$ python3 -q
>>> import numpy as np
>>> np.set_printoptions(suppress=True, linewidth=120)
>>> tidy = lambda a: np.round(a, 3) + 0
>>> W0 = np.load("w.npy")
>>> print(W0)
[[2 0 0 0 0 3]
 [3 0 0 0 0 0]
 [0 0 3 0 0 0]
 [0 0 0 0 0 0]
 [0 0 0 2 3 0]
 [3 3 0 0 0 3]]
>>> # 3 blocks once reordered
>>> print(W0.reshape(2, -1))
[[2 0 0 0 0 3 3 0 0 0 0 0 0 0 3 0 0 0]
 [0 0 0 0 0 0 0 0 0 2 3 0 3 3 0 0 0 3]]
>>> T = W0.reshape(6, 2, -1)
>>> print(T.shape)
(6, 2, 3)
>>> rng = np.random.default_rng(81)
>>> labels = rng.permutation(6)
>>> print(labels)
[1 0 5 2 3 4]
>>> A2 = W0[labels][:, labels]
>>> print(A2)
[[0 3 0 0 0 0]
 [0 2 3 0 0 0]
 [3 3 3 0 0 0]
 [0 0 0 3 0 0]
 [0 0 0 0 0 0]
 [0 0 0 0 2 3]]
>>> print(tidy(np.linalg.det(A2)), tidy(np.linalg.det(W0[labels])))
0.0 0.0
>>> print(np.diag(A2))
[0 2 3 3 0 3]
>>> print(tidy(np.sort(np.abs(np.linalg.eigvals(A2)))))
[0.    2.089 2.089 3.    3.    6.189]
>>> print(np.allclose(A2, W0))
False
>>> print(np.trace(A2))
11
>>> print(np.unique(A2.round(6), axis=0).shape)
(6, 6)
>>> print(np.allclose(A2[:-1].T @ np.linalg.lstsq(A2[:-1].T, A2[-1])[0], A2[-1]))
False
>>> print(np.linalg.lstsq(A2[:-1].T, A2[-1])[2])
4
>>> print(np.abs(np.diag(np.linalg.qr(A2)[1])) > 1e-9)
[ True  True  True  True  True False]
>>> basis = np.array([[-1.7, -0.1, -0.5, 1.6], [-1.4, -0.2, 1.1, 0.2]])
>>> F = np.array([[2, 2],
...     [1, 1],
...     [3, 1],
...     [0, 3],
...     [3, 1],
...     [2, 0],
...     [3, 3],
...     [2, 2],
...     [3, 1],
...     [1, 1],
...     [0, 1],
...     [1, 1],
...     [1, 2],
...     [0, 2],
...     [1, 2],
...     [1, 2],
...     [3, 3],
...     [3, 0],
...     [1, 1],
...     [1, 1],
...     [1, 1],
...     [0, 0],
...     [3, 0],
...     [3, 1],
...     [0, 3],
...     [1, 2]]) @ basis + 0.02 * rng.normal(size=(26, 4))
>>> print(tidy(F))
[[-6.19  -0.575  1.201  3.627]
 [-3.077 -0.305  0.613  1.812]
 [-6.473 -0.494 -0.436  5.008]
 [-4.186 -0.596  3.311  0.578]
 [-6.473 -0.496 -0.423  4.989]
 [-3.401 -0.189 -1.012  3.239]
 [-9.309 -0.909  1.782  5.399]
 [-6.173 -0.611  1.194  3.609]
 [-6.529 -0.487 -0.388  5.019]
 [-3.081 -0.284  0.604  1.785]
 [-1.397 -0.223  1.096  0.191]
 [-3.099 -0.295  0.586  1.795]
 [-4.507 -0.542  1.684  1.952]
 [-2.797 -0.429  2.177  0.395]
 [-4.502 -0.473  1.685  2.037]
 [-4.47  -0.498  1.72   2.025]
 [-9.284 -0.911  1.798  5.412]
 [-5.079 -0.282 -1.496  4.807]
 [-3.096 -0.295  0.585  1.763]
 [-3.092 -0.327  0.596  1.788]
 [-3.078 -0.311  0.591  1.792]
 [ 0.035  0.018 -0.001  0.013]
 [-5.082 -0.26  -1.517  4.794]
 [-6.507 -0.508 -0.386  5.02 ]
 [-4.171 -0.598  3.336  0.618]
 [-4.506 -0.483  1.719  1.996]]
>>> x = np.array([8, 3, 0, 9])
>>> rhs = F @ x
>>> print(tidy(np.linalg.pinv(F) @ F))
[[1. 0. 0. 0.]
 [0. 1. 0. 0.]
 [0. 0. 1. 0.]
 [0. 0. 0. 1.]]
>>> rhs = rhs + 0.1 * rng.normal(size=26)
>>> print(tidy(rhs))
[-18.717  -9.171  -8.071 -30.208  -8.321   1.393 -28.55  -18.916  -8.591  -9.376 -10.212  -9.557 -20.025 -20.067
 -19.156 -19.014 -28.235   1.715  -9.766  -9.487  -9.536   0.486   1.667  -8.332 -29.554 -19.576]
>>> b, *_ = np.linalg.lstsq(F, rhs)
>>> print([round(float(np.linalg.norm(np.linalg.solve(F.T @ F + lam * np.eye(4), F.T @ rhs))), 2) for lam in (0, 1, 10, 100)])
[12.29, 6.46, 5.76, 3.12]
>>> x = np.array([2, 0, 3, 1])
>>> a = np.maximum(F @ x, 0)
>>> print(tidy(F.T @ a))
[-23.164  -3.365  18.356   3.304]
>>> basis = np.array([[-1, -1, -1, 0], [0, 1, 0, -2], [-1, 1, 1, -2], [-1, 0, -1, 0]])
>>> mat = (rng.random((16, 4)) < 0.25) @ basis
>>> print(mat)
[[-1  1 -1 -2]
 [-2  0 -2 -2]
 [ 0  0  0  0]
 [-1 -1 -1  0]
 [-1  1  1 -2]
 [ 0  1  0 -2]
 [ 0  0  0  0]
 [-1  1  1 -2]
 [ 0  0  0  0]
 [-3  0 -1 -2]
 [-1 -1 -1  0]
 [ 0  1  0 -2]
 [-2  0 -2 -2]
 [-1  2  1 -4]
 [-3  0 -1 -2]
 [-1 -1 -1  0]]
>>> # row 6 repeats row 2
>>> cen = (mat - mat.mean(axis=0)) / mat.std(axis=0)
>>> print(tidy(cen.std(axis=0)))
[1. 1. 1. 1.]
>>> print(np.argwhere(np.abs(cen) > 2))
[[ 9  0]
 [13  1]
 [13  3]
 [14  0]]
>>> b = np.linalg.lstsq(np.delete(cen, 1, axis=1), cen[:, 1])[0]
>>> print(tidy(1 - np.var(cen[:, 1] - np.delete(cen, 1, axis=1) @ b)))
0.942
>>> print(tidy(b))
[ 0.38   0.24  -0.898]
